$ python3 -q
>>> import numpy as np
>>> from numpy import linalg as LA
>>> np.set_printoptions(precision=4, suppress=True, linewidth=160, legacy="1.25")
>>> feats = np.load("out12.npy")
>>> print(feats)
[[ 1.2   0.08 -0.4 ]
 [-1.05 -0.07  0.35]
 [-1.5  -0.1   0.5 ]
 [ 0.9   0.06 -0.3 ]
 [ 0.15  0.01 -0.05]]
>>> left, sigma, VT = LA.svd(feats)
>>> np.argmax(sigma[:-1] / (sigma[1:] + 1e-6)) + 1
1
>>> Y = left[:, :1] @ np.diag(sigma[:1]) @ VT[:1]
>>> np.round(np.abs(feats - Y).max(), 4)
0.0
>>> round(LA.norm(feats - Y, 2), 4), np.round(sigma[1], 4)
(0.0, 0.0)
>>> T = np.stack([feats, -1 * feats, feats[::-1]])
>>> LA.matrix_rank(T.reshape(3, -1))
2
>>> T.shape
(3, 5, 3)
>>> np.einsum("bij,cij->bc", T, T)
array([[ 6.275 , -6.275 ,  0.8032],
       [-6.275 ,  6.275 , -0.8032],
       [ 0.8032, -0.8032,  6.275 ]])
>>> T.sum(axis=0)
array([[ 0.15,  0.01, -0.05],
       [ 0.9 ,  0.06, -0.3 ],
       [-1.5 , -0.1 ,  0.5 ],
       [-1.05, -0.07,  0.35],
       [ 1.2 ,  0.08, -0.4 ]])
>>> print(LA.norm(T, axis=(1, 2)))
[2.505 2.505 2.505]
>>> (T @ feats.T).shape
(3, 5, 5)
>>> data = np.load("run6.npy")
>>> data
array([[1., 0., 0.],
       [0., 1., 2.],
       [0., 0., 0.]])
>>> np.argsort(-LA.norm(data, axis=0).round(6), kind="stable")[:3]
array([2, 0, 1])
>>> LA.matrix_rank(data, rtol=0.1)
2
>>> LA.cond(data) > 100
True
>>> def softmax(z):
...     e = np.exp(z - z.max(axis=-1, keepdims=True))
...     return e / e.sum(axis=-1, keepdims=True)
... 
>>> np.round(softmax(10 * data[1]), 4) + 0
array([0., 0., 1.])
>>> print(softmax(data).sum(axis=1))
[1. 1. 1.]
>>> att = data @ data.T / np.sqrt(3)
>>> softmax(att).round(6).argmax(axis=1)
array([0, 1, 0])
>>> left, sigma, VT = LA.svd(data)
>>> np.argmax(sigma[:-1] / (sigma[1:] + 1e-6)) + 1
2
>>> Y = left[:, :2] @ np.diag(sigma[:2]) @ VT[:2]
>>> LA.matrix_rank(Y)
2
>>> print(round(np.abs(data - Y).max(), 4))
0.0
>>> Y
array([[1., 0., 0.],
       [0., 1., 2.],
       [0., 0., 0.]])
>>> left, sigma, VT = LA.svd(data, full_matrices=False)
>>> print(np.allclose(left * sigma @ VT, data))
True
>>> print(np.abs(left[:, 0]).round(6).argmax())
1
>>> left.T @ data @ VT.T
array([[2.2361, 0.    , 0.    ],
       [0.    , 1.    , 0.    ],
       [0.    , 0.    , 0.    ]])
>>> print(sigma / sigma[0])
[1.     0.4472 0.    ]
>>> np.round(np.sqrt((sigma ** 2).sum()), 4), np.round(LA.norm(data), 4)
(2.4495, 2.4495)
>>> M = np.loadtxt("data.csv", delimiter=",")
>>> M
array([[ 1.   ,  0.   ,  0.   ,  0.   ,  0.   ,  0.   ],
       [ 0.   ,  1.   ,  0.   ,  0.   ,  0.   ,  0.   ],
       [ 0.   ,  0.   ,  0.5  ,  0.   , -0.866,  0.   ],
       [ 0.   ,  0.   ,  0.   ,  1.   ,  0.   ,  0.   ],
       [ 0.   ,  0.   ,  0.866,  0.   ,  0.5  ,  0.   ],
       [ 0.   ,  0.   ,  0.   ,  0.   ,  0.   ,  1.   ]])
>>> rng = np.random.default_rng(284426)
>>> lab = rng.permutation(6)
>>> lab
array([2, 3, 0, 1, 5, 4])
>>> Y = M[lab][:, lab]
>>> np.round(LA.det(Y), 4), np.round(LA.det(M[lab]), 4)
(1.0, -1.0)
>>> print(np.allclose(Y, M))
False
>>> mat = np.load("w.npy")
>>> mat
array([[ 79,  28,  15,  -4, -27, -36, -23],
       [ 28,  15,  -5,  -7,  -8,  -6,  -6],
       [ 15,  -5,  30,   5,  -3, -18, -13],
       [ -4,  -7,   5,  43, -16, -12, -24],
       [-27,  -8,  -3, -16,  18,  18,  14],
       [-36,  -6, -18, -12,  18,  27,  15],
       [-23,  -6, -13, -24,  14,  15,  33]])
>>> print(np.sort(LA.eigvals(data).real))
[0. 1. 1.]
>>> [round(float(x), 4) for x in LA.svd(mat, compute_uv=False)[:3]]
[134.3694, 64.5509, 31.6239]
>>> LA.cond(mat) > 100
True
>>> np.argsort(-LA.norm(mat, axis=0).round(6), kind="stable")[:3]
array([0, 5, 3])
